>>> import numpy as np
>>> np.set_printoptions(precision=1, suppress=True, linewidth=120)
>>> tidy = lambda a: np.round(a, 1) + 0
>>> m1 = np.array([[4, 4, 4], [4, 8, 8], [4, 8, 12]])
>>> m1
array([[ 4,  4,  4],
       [ 4,  8,  8],
       [ 4,  8, 12]])
>>> w, V = np.linalg.eigh(m1)
>>> tidy(np.linalg.eigvalsh(m1 + 5 * np.eye(3)))
array([ 6.2,  7.6, 25.2])
>>> print(np.unique(w.round(6) + 0, return_counts=True)[1])
[1 1 1]
>>> print(tidy(np.linalg.eigvalsh(m1 @ m1)))
[  1.5   6.6 407.9]
>>> print((w > 1e-8).sum(), (w < -1e-8).sum())
3 0
>>> tidy(w)
array([ 1.2,  2.6, 20.2])
>>> tidy(w.sum()), np.trace(m1)
(np.float64(24.0), np.int64(24))
>>> tidy(V @ np.diag(w) @ V.T)
array([[ 4.,  4.,  4.],
       [ 4.,  8.,  8.],
       [ 4.,  8., 12.]])
>>> tidy(V.T @ m1 @ V)
array([[ 1.2,  0. ,  0. ],
       [ 0. ,  2.6,  0. ],
       [ 0. ,  0. , 20.2]])
>>> np.abs(V[:, -1]).round(6).argmax()
np.int64(2)
>>> X = np.load("out4.npy")
>>> X
array([[5., 0., 4., 4., 4.],
       [0., 5., 0., 0., 0.],
       [4., 0., 5., 4., 4.],
       [4., 0., 4., 5., 4.],
       [4., 0., 4., 4., 5.]])
>>> tidy(np.sort(np.linalg.eigvals(X).real))
array([ 1.,  1.,  1.,  5., 17.])
>>> X @ X
array([[73.,  0., 72., 72., 72.],
       [ 0., 25.,  0.,  0.,  0.],
       [72.,  0., 73., 72., 72.],
       [72.,  0., 72., 73., 72.],
       [72.,  0., 72., 72., 73.]])
>>> C2 = X.T @ X
>>> print(np.allclose(C2, C2.T))
True
>>> np.trace(C2), (X ** 2).sum()
(np.float64(317.0), np.float64(317.0))
>>> tidy(np.linalg.svd(X, compute_uv=False) ** 2)
array([289.,  25.,   1.,   1.,   1.])
>>> print(tidy(np.linalg.eigvalsh(C2)[::-1]))
[289.  25.   1.   1.   1.]
>>> vec = np.ones(5)
>>> for _ in range(3):
...     vec = X @ vec
...     vec /= np.linalg.norm(vec)
...     print(round(vec @ X @ vec, 1))
... 
16.7
17.0
17.0
>>> print(tidy(np.linalg.eigvalsh(X)[-1]))
17.0
>>> w, V = np.linalg.eigh(X)
>>> vec = np.array([4, 3, 5, 3, -4])
>>> vec @ X @ vec
np.float64(367.0)
>>> tidy(V * np.maximum(w, 0) @ V.T)
array([[5., 0., 4., 4., 4.],
       [0., 5., 0., 0., 0.],
       [4., 0., 5., 4., 4.],
       [4., 0., 4., 5., 4.],
       [4., 0., 4., 4., 5.]])
>>> (np.sign(V[:, -1].round(6)) == np.sign(V[0, -1].round(6))).astype(int)
array([1, 0, 1, 1, 1])
>>> tidy(vec @ X @ vec / (vec @ vec)), tidy(w[0]), tidy(w[-1])
(np.float64(4.9), np.float64(1.0), np.float64(17.0))
>>> tidy(V * np.abs(w) @ V.T)
array([[5., 0., 4., 4., 4.],
       [0., 5., 0., 0., 0.],
       [4., 0., 5., 4., 4.],
       [4., 0., 4., 5., 4.],
       [4., 0., 4., 4., 5.]])
>>> mat = np.load("test3.npy")
>>> mat
array([[-2,  0,  1],
       [-5, -7, -5],
       [ 9,  0, -6]])
>>> rng = np.random.default_rng(18)
>>> z = rng.permutation(3)
>>> z
array([0, 2, 1])
>>> other = mat[z][:, z]
>>> print(other)
[[-2  1  0]
 [ 9 -6  0]
 [-5 -5 -7]]
>>> print(np.diag(other))
[-2 -6 -7]
>>> print(np.allclose(other, mat))
False
